In [1]: import numpy as np

In [2]: np.set_printoptions(suppress=True, linewidth=160)

In [3]: O, _ = np.linalg.qr(np.array([[0.2, -1.3, 0.5, -1.2, -2.0],
   ...:     [0.8, -0.8, -1.5, 1.1, -0.8],
   ...:     [0.5, -0.5, 0.6, 0.8, 2.7],
   ...:     [1.2, 0.6, 0.3, -0.8, -0.1],
   ...:     [0.0, 0.3, 0.3, -1.9, 0.4],
   ...:     [-0.5, -0.2, 1.5, -0.2, 0.4],
   ...:     [-0.4, -1.3, 0.0, 1.5, -0.6],
   ...:     [-0.4, -0.2, -0.5, -0.1, -0.9],
   ...:     [0.5, -0.1, -0.3, 1.3, -0.5],
   ...:     [1.5, 0.4, -0.3, -0.4, -1.0],
   ...:     [0.1, 0.1, -0.7, 0.9, 1.1],
   ...:     [1.0, 1.0, -0.1, -0.4, -1.3],
   ...:     [1.5, -0.7, 1.0, -2.1, -0.2],
   ...:     [-0.6, -0.2, 0.6, -0.5, 0.6]]))

In [4]: m1 = O @ O.T

In [5]: m1.round(1) + 0
Out[5]: 
array([[ 0.5,  0.1, -0.2, -0.1,  0. ,  0.1,  0.2,  0.1,  0. ,  0. , -0.2, -0.1,  0.3,  0. ],
       [ 0.1,  0.5,  0. , -0.1, -0.1, -0.4,  0.1,  0.1,  0.1,  0.1,  0.2, -0.1,  0.1, -0.1],
       [-0.2,  0. ,  0.6,  0.1, -0.1,  0.1,  0.1, -0.2,  0.1,  0. ,  0.2, -0.2,  0.2,  0. ],
       [-0.1, -0.1,  0.1,  0.2,  0. ,  0. , -0.1, -0.1,  0.1,  0.2,  0. ,  0.2,  0.2, -0.1],
       [ 0. , -0.1, -0.1,  0. ,  0.3, -0.1, -0.3,  0.1, -0.3, -0.1,  0. , -0.1,  0.2,  0.1],
       [ 0.1, -0.4,  0.1,  0. , -0.1,  0.4,  0.1, -0.1,  0.1, -0.1, -0.2,  0. ,  0. ,  0.1],
       [ 0.2,  0.1,  0.1, -0.1, -0.3,  0.1,  0.4,  0. ,  0.2, -0.1, -0.1, -0.1,  0. ,  0. ],
       [ 0.1,  0.1, -0.2, -0.1,  0.1, -0.1,  0. ,  0.1, -0.1,  0. ,  0. ,  0. , -0.1,  0. ],
       [ 0. ,  0.1,  0.1,  0.1, -0.3,  0.1,  0.2, -0.1,  0.2,  0.1,  0. ,  0.1, -0.1, -0.1],
       [ 0. ,  0.1,  0. ,  0.2, -0.1, -0.1, -0.1,  0. ,  0.1,  0.3,  0. ,  0.3,  0.2, -0.1],
       [-0.2,  0.2,  0.2,  0. ,  0. , -0.2, -0.1,  0. ,  0. ,  0. ,  0.2, -0.1, -0.1,  0. ],
       [-0.1, -0.1, -0.2,  0.2, -0.1,  0. , -0.1,  0. ,  0.1,  0.3, -0.1,  0.4,  0. , -0.1],
       [ 0.3,  0.1,  0.2,  0.2,  0.2,  0. ,  0. , -0.1, -0.1,  0.2, -0.1,  0. ,  0.6,  0. ],
       [ 0. , -0.1,  0. , -0.1,  0.1,  0.1,  0. ,  0. , -0.1, -0.1,  0. , -0.1,  0. ,  0.1]])

In [6]: x = np.array([-1, 3, -3, -2, -1, 0, 2, 1, 0, -1, 1, -1, -3, -1])

In [7]: h = np.maximum(m1 @ x, 0)

In [8]: np.flatnonzero(h > 1e-9)
Out[8]: array([ 1,  6,  7,  8, 10])

In [9]: np.round(np.maximum(m1 @ x, 0) - np.maximum(-m1 @ x, 0), 1)
Out[9]: array([-0.1,  2. , -2. , -2.1, -1.4, -1.5,  1.6,  1.4,  0.6, -1. ,  0.6, -0.8, -3.4, -0.5])

In [10]: np.round(np.tanh(m1 @ x), 1)
Out[10]: array([-0.1,  1. , -1. , -1. , -0.9, -0.9,  0.9,  0.9,  0.6, -0.8,  0.5, -0.6, -1. , -0.5])

In [11]: w, V = np.linalg.eigh(m1)

In [12]: x = np.array([-9, 1, -6, 9, -5, -9, -9, -8, 9, 5, -3, -3, 4, 7])

In [13]: round(x @ m1 @ x / (x @ x), 1), np.round(w[0], 1), round(w[-1], 1)
Out[13]: (np.float64(0.3), np.float64(-0.0), np.float64(1.0))

In [14]: np.round(np.linalg.eigvalsh(m1[1:, 1:]), 1) + 0
Out[14]: array([0. , 0. , 0. , 0. , 0. , 0. , 0. , 0. , 0.5, 1. , 1. , 1. , 1. ])

In [15]: np.round(x @ m1 @ x, 1)
Out[15]: np.float64(188.5)
